$ ipython --no-banner

In [1]: import numpy as np

In [2]: np.set_printoptions(precision=3, suppress=True, linewidth=100)

In [3]: feats = np.loadtxt("arr.csv", delimiter=",")

In [4]: feats
Out[4]: 
array([[ 0.,  1., -3.,  2., -2., -1.,  3.,  1.,  2.,  1., -2.,  0.],
       [-2., -1.,  2.,  3.,  3.,  2., -1., -1.,  0.,  1., -1., -2.],
       [ 0.,  2.,  1., -3.,  2.,  0., -2., -1., -3., -3., -3.,  0.],
       [ 0., -1., -1.,  1., -2.,  1., -2., -3., -2.,  1.,  2.,  1.],
       [ 0., -2.,  1., -1.,  0., -1.,  3.,  0., -1., -2., -3.,  3.],
       [ 2., -1., -1., -2.,  2.,  3.,  0.,  2., -3.,  0., -2., -3.],
       [ 0., -1., -3.,  2.,  0.,  3., -2.,  2.,  3.,  1.,  3.,  1.],
       [ 1.,  0., -3., -3., -2.,  0.,  2., -2.,  0.,  0.,  2.,  1.],
       [ 2.,  1., -2., -2.,  3., -2.,  2., -3.,  2., -2.,  3., -2.],
       [-2.,  2., -2., -3., -2., -3.,  0., -3.,  0.,  2.,  0., -2.]])

In [5]: blk = np.stack([feats, -3 * feats, feats[::-1]])

In [6]: np.linalg.matrix_rank(blk)
Out[6]: array([10, 10, 10])

In [7]: np.einsum("bij,cij->bc", blk, blk)
Out[7]: 
array([[  444., -1332.,     2.],
       [-1332.,  3996.,    -6.],
       [    2.,    -6.,   444.]])

In [8]: vec = np.array([0, 3, -2, 4, 0, -1, 3, 2, 3, 5, -2, 4])

In [9]: feats @ np.ones(12)
Out[9]: array([  2.,   3., -10.,  -5.,  -3.,  -3.,   9.,  -4.,   0., -13.])

In [10]: np.sign((feats @ vec).round(6))
Out[10]: array([ 1., -1., -1., -1.,  1., -1.,  1., -1., -1., -1.])

In [11]: (feats @ vec).argmax()
Out[11]: np.int64(0)

In [12]: np.einsum("ij,j->i", feats, vec)
Out[12]: array([ 44.,  -3., -34., -11.,   3., -25.,  18.,  -4., -17.,  -3.])

In [13]: J = np.load("layer19.npy")

In [14]: J
Out[14]: 
array([[-1.776,  0.113,  0.469, -1.476,  0.127,  0.138, -0.329,  0.953, -0.597],
       [ 0.113,  0.388,  1.091,  0.058,  1.027, -0.446, -0.55 , -0.905,  0.496],
       [ 0.469,  1.091,  0.342,  0.509, -0.959,  1.525,  0.287, -0.063, -0.148],
       [-1.476,  0.058,  0.509,  1.507,  0.174,  0.123,  0.133, -1.291,  0.381],
       [ 0.127,  1.027, -0.959,  0.174, -0.715, -0.19 , -0.796, -0.367, -0.875],
       [ 0.138, -0.446,  1.525,  0.123, -0.19 , -0.523, -0.387,  0.74 , -0.708],
       [-0.329, -0.55 ,  0.287,  0.133, -0.796, -0.387, -1.124,  0.253,  1.412],
       [ 0.953, -0.905, -0.063, -1.291, -0.367,  0.74 ,  0.253, -0.682,  0.604],
       [-0.597,  0.496, -0.148,  0.381, -0.875, -0.708,  1.412,  0.604, -0.417]])

In [15]: vec = np.array([2, 1, 7, 7, 4, 0, 6, 4, 7])

In [16]: target = J @ vec

In [17]: target
Out[17]: array([-12.321,   9.317,   4.584,  10.215, -19.443,   6.288,   2.7  ,  -6.927,   5.402])

In [18]: np.round(np.linalg.solve(J, target), 3) + 0
Out[18]: array([2., 1., 7., 7., 4., 0., 6., 4., 7.])

In [19]: np.round(np.linalg.solve(J, J[:, 2]), 3) + 0
Out[19]: array([0., 0., 1., 0., 0., 0., 0., 0., 0.])

In [20]: np.round(np.linalg.solve(J, 4 * target), 3) + 0
Out[20]: array([ 8.,  4., 28., 28., 16.,  0., 24., 16., 28.])

In [21]: X = np.loadtxt("run4.csv", delimiter=",")

In [22]: X
Out[22]: 
array([[ 1.,  0., -1.,  2.,  0., -1.,  2., -3.,  3., -2., -1.],
       [ 2.,  2., -2.,  2., -3.,  3., -3.,  2.,  2.,  1., -3.],
       [-1., -3.,  0., -3.,  2., -1.,  2., -1.,  1.,  0., -3.],
       [ 2., -2.,  0.,  1., -3., -3.,  3., -3., -3.,  1.,  0.],
       [-3.,  1.,  1.,  1., -2., -1.,  3.,  2.,  0., -3.,  1.],
       [ 1.,  0., -3., -2.,  2.,  0.,  0.,  2., -3., -1.,  0.],
       [ 2.,  2., -1., -1., -3., -1., -1.,  1.,  1.,  0.,  2.],
       [ 3., -2., -3., -1.,  2.,  0.,  3.,  0., -2.,  3.,  3.],
       [-3., -4.,  3., -2.,  6., -7.,  8., -7., -1., -4.,  5.]])

In [23]: rk = np.linalg.matrix_rank(X)

In [24]: rk
Out[24]: np.int64(8)

In [25]: null = np.linalg.svd(X)[2][rk:].T

In [26]: [int(np.linalg.matrix_rank(np.delete(X, i, axis=0))) for i in range(9)]
Out[26]: [8, 8, 7, 7, 7, 7, 7, 7, 8]

In [27]: [int(np.linalg.matrix_rank(X[:i])) for i in range(1, len(X) + 1)]
Out[27]: [1, 2, 3, 4, 5, 6, 7, 8, 8]

In [28]: np.allclose(X @ null, 0)
Out[28]: True
